$ python -q
>>> import numpy as np
>>> from numpy import linalg as LA
>>> np.set_printoptions(suppress=True, linewidth=140)
>>> B = np.array([[3, 7, 6], [1, 9, 2], [6, 0, 9]])
>>> B[-1] = B[0]
>>> m1 = B + 0.1 * np.eye(3)
>>> m1
array([[3.1, 7. , 6. ],
       [1. , 9.1, 2. ],
       [3. , 7. , 6.1]])
>>> left, sigma, Vt = LA.svd(m1)
>>> np.argmax(sigma[:-1] / (sigma[1:] + 1e-6)) + 1
np.int64(2)
>>> sigma.round(2)
array([16.17,  4.02,  0.1 ])
>>> B = left[:, :2] @ np.diag(sigma[:2]) @ Vt[:2]
>>> np.round(LA.norm(m1 - B, 2), 2), round(sigma[2], 2)
(np.float64(0.1), np.float64(0.1))
>>> LA.matrix_rank(B)
np.int64(2)
>>> round(LA.norm(m1 - B) / LA.norm(m1), 2)
np.float64(0.01)
>>> round(float(np.abs(m1 - B).max()), 2)
0.06
>>> M = np.array([[0.85, -0.79, 1.54, -0.01],
...     [-1.55, 1.93, -1.73, -0.28],
...     [0.23, -0.53, -0.28, 0.19],
...     [-0.25, 0.91, 1.04, -0.41]])
>>> round(LA.eigvals(M).sum().real, 2)
np.float64(2.09)
>>> round(float(LA.det(M.T)), 2)
-0.0
>>> np.round(LA.eigvals(M), 2) + 0
array([ 2.97, -0.88,  0.  ,  0.  ])
>>> np.kron(np.eye(2, dtype=int), M)
array([[ 0.85, -0.79,  1.54, -0.01,  0.  , -0.  ,  0.  , -0.  ],
       [-1.55,  1.93, -1.73, -0.28, -0.  ,  0.  , -0.  , -0.  ],
       [ 0.23, -0.53, -0.28,  0.19,  0.  , -0.  , -0.  ,  0.  ],
       [-0.25,  0.91,  1.04, -0.41, -0.  ,  0.  ,  0.  , -0.  ],
       [ 0.  , -0.  ,  0.  , -0.  ,  0.85, -0.79,  1.54, -0.01],
       [-0.  ,  0.  , -0.  , -0.  , -1.55,  1.93, -1.73, -0.28],
       [ 0.  , -0.  , -0.  ,  0.  ,  0.23, -0.53, -0.28,  0.19],
       [-0.  ,  0.  ,  0.  , -0.  , -0.25,  0.91,  1.04, -0.41]])
>>> np.round(np.poly(M), 2) + 0
array([ 1.  , -2.09, -2.6 ,  0.  ,  0.  ])
>>> round(LA.det(M[::-1]), 2)
np.float64(0.0)
>>> np.einsum("ii->", M)
np.float64(2.09)
>>> np.allclose(M @ M.T, M.T @ M)
False
>>> round(float(np.abs(LA.eigvals(M)).max()), 2)
2.97
>>> np.round((M + M.T) / 2, 2)
array([[ 0.85, -1.17,  0.88, -0.13],
       [-1.17,  1.93, -1.13,  0.32],
       [ 0.88, -1.13, -0.28,  0.62],
       [-0.13,  0.32,  0.62, -0.41]])
>>> LA.determinant(M)
Traceback (most recent call last):
  File "<python-input-26>", line 1, in <module>
    LA.determinant(M)
    ^^^^^^^^^^^^^^
AttributeError: module 'numpy.linalg' has no attribute 'determinant'
>>> np.round(np.sort(np.abs(LA.eigvals(M))), 2) + 0
array([0.  , 0.  , 0.88, 2.97])
>>> assert M == M.T
Traceback (most recent call last):
  File "<python-input-28>", line 1, in <module>
    assert M == M.T
           ^^^^^^^^
ValueError: The truth value of an array with more than one element is ambiguous. Use a.any() or a.all()
>>> arr = np.arange(12).reshape(3, 4) + 3
>>> arr
array([[ 3,  4,  5,  6],
       [ 7,  8,  9, 10],
       [11, 12, 13, 14]])
>>> left, sigma, Vt = LA.svd(arr)
>>> sigma.round(2) + 0
array([31.75,  1.38,  0.  ])
>>> B = left[:, :2] @ np.diag(sigma[:2]) @ Vt[:2]
>>> round(LA.norm(arr - B, 2), 2), round(float(sigma[2]), 2)
(np.float64(0.0), 0.0)
>>> np.round(LA.norm(arr - B) / LA.norm(arr), 2)
np.float64(0.0)
>>> rank = LA.matrix_rank(arr)
>>> rank
np.int64(2)
>>> ns = LA.svd(arr)[2][rank:].T
>>> np.round(ns @ ns.T, 2)
array([[ 0.3, -0.4, -0.1,  0.2],
       [-0.4,  0.7, -0.2, -0.1],
       [-0.1, -0.2,  0.7, -0.4],
       [ 0.2, -0.1, -0.4,  0.3]])
>>> [int(LA.matrix_rank(arr[:, :j + 1])) for j in range(4)]
[1, 2, 2, 2]
>>> np.round(arr @ ns, 2) + 0
array([[0., 0.],
       [0., 0.],
       [0., 0.]])
>>> [int(LA.matrix_rank(np.delete(arr, i, axis=0))) for i in range(3)]
[2, 2, 2]
